% python3 -q
>>> import numpy as np
>>> np.set_printoptions(suppress=True, linewidth=120)
>>> data = np.tril(np.array([[2, 3, 2, 0, 0, 0, -1, 3, 1],
...     [3, 3, -2, -2, -2, -3, 1, 1, 3],
...     [-1, 3, 3, 2, -2, -2, 2, -3, 2],
...     [3, 0, -2, 2, -2, 2, -1, 3, 0],
...     [2, 0, 0, -2, 3, -3, 3, 3, 3],
...     [-2, 3, 2, 2, 1, 2, 3, -2, -1],
...     [-2, -1, 0, 2, 1, 2, 2, 0, -2],
...     [3, 1, -3, 1, -2, -3, -1, 2, 3],
...     [-3, -3, -1, 1, 2, -1, 3, 1, 0]]), -1) + np.eye(9, dtype=int)
>>> print(data)
[[ 1  0  0  0  0  0  0  0  0]
 [ 3  1  0  0  0  0  0  0  0]
 [-1  3  1  0  0  0  0  0  0]
 [ 3  0 -2  1  0  0  0  0  0]
 [ 2  0  0 -2  1  0  0  0  0]
 [-2  3  2  2  1  1  0  0  0]
 [-2 -1  0  2  1  2  1  0  0]
 [ 3  1 -3  1 -2 -3 -1  1  0]
 [-3 -3 -1  1  2 -1  3  1  1]]
>>> # triangular
>>> def softmax(z):
...     e = np.exp(z - z.max(axis=-1, keepdims=True))
...     return e / e.sum(axis=-1, keepdims=True)
... 
>>> print(np.round(softmax(data[7] + 5), 3))
[0.673 0.091 0.002 0.091 0.005 0.002 0.012 0.091 0.034]
>>> print(np.round(softmax(data).sum(axis=1), 3))
[1. 1. 1. 1. 1. 1. 1. 1. 1.]
>>> scores = data @ data.T / np.sqrt(9)
>>> print(np.round(softmax(scores)[7] @ data, 3) + 0)
[ 3.     0.998 -2.997  1.    -1.996 -2.994 -0.998  0.998  0.   ]
>>> Uu, s, Vt = np.linalg.svd(data)
>>> print(s.round(3))
[8.609 6.411 4.383 3.351 2.639 0.943 0.639 0.301 0.003]
>>> A2 = Uu[:, :8] @ np.diag(s[:8]) @ Vt[:8]
>>> print(A2.round(3) + 0)
[[ 1.     0.     0.     0.     0.     0.    -0.001  0.     0.002]
 [ 3.     1.     0.     0.     0.     0.     0.     0.    -0.001]
 [-1.     3.     1.     0.     0.     0.     0.     0.     0.   ]
 [ 3.     0.    -2.     1.     0.     0.     0.     0.     0.   ]
 [ 2.     0.     0.    -2.     1.     0.     0.     0.     0.   ]
 [-2.     3.     2.     2.     1.     1.     0.     0.     0.   ]
 [-2.    -1.     0.     2.     1.     2.     1.     0.     0.   ]
 [ 3.     1.    -3.     1.    -2.    -3.    -1.     1.     0.   ]
 [-3.    -3.    -1.     1.     2.    -1.     3.     1.     1.   ]]
>>> print(np.round(np.abs(data - A2).max(), 3))
0.002
>>> print(np.linalg.cond(data) > 100)
True
>>> print(np.argsort(-np.linalg.norm(data, axis=0).round(6), kind="stable")[:3])
[0 1 2]
>>> print(round(np.linalg.norm(data, 2) / np.linalg.norm(data), 3))
0.694
>>> print(np.round(np.linalg.norm(data) ** 2 / np.linalg.norm(data, 2) ** 2, 3))
2.078
>>> print(round(float(np.linalg.norm(data, 1)), 3), np.round(np.linalg.norm(data, np.inf), 3))
20.0 16.0
>>> print(np.round(np.linalg.norm(data, "nuc"), 3))
27.278
>>> print(np.linalg.norm(data, axis=1).argmax())
8
>>> print(np.round(np.linalg.norm(data, 2), 3))
8.609
>>> print(round(np.linalg.norm(data[4], 1), 3), np.round(np.linalg.norm(data[4], np.inf), 3))
5.0 2.0
>>> print(data[4] @ data[5])
-7
>>> print(np.round(np.linalg.norm(data, axis=1), 3))
[1.    3.162 3.317 3.742 3.    4.796 3.873 5.916 6.   ]
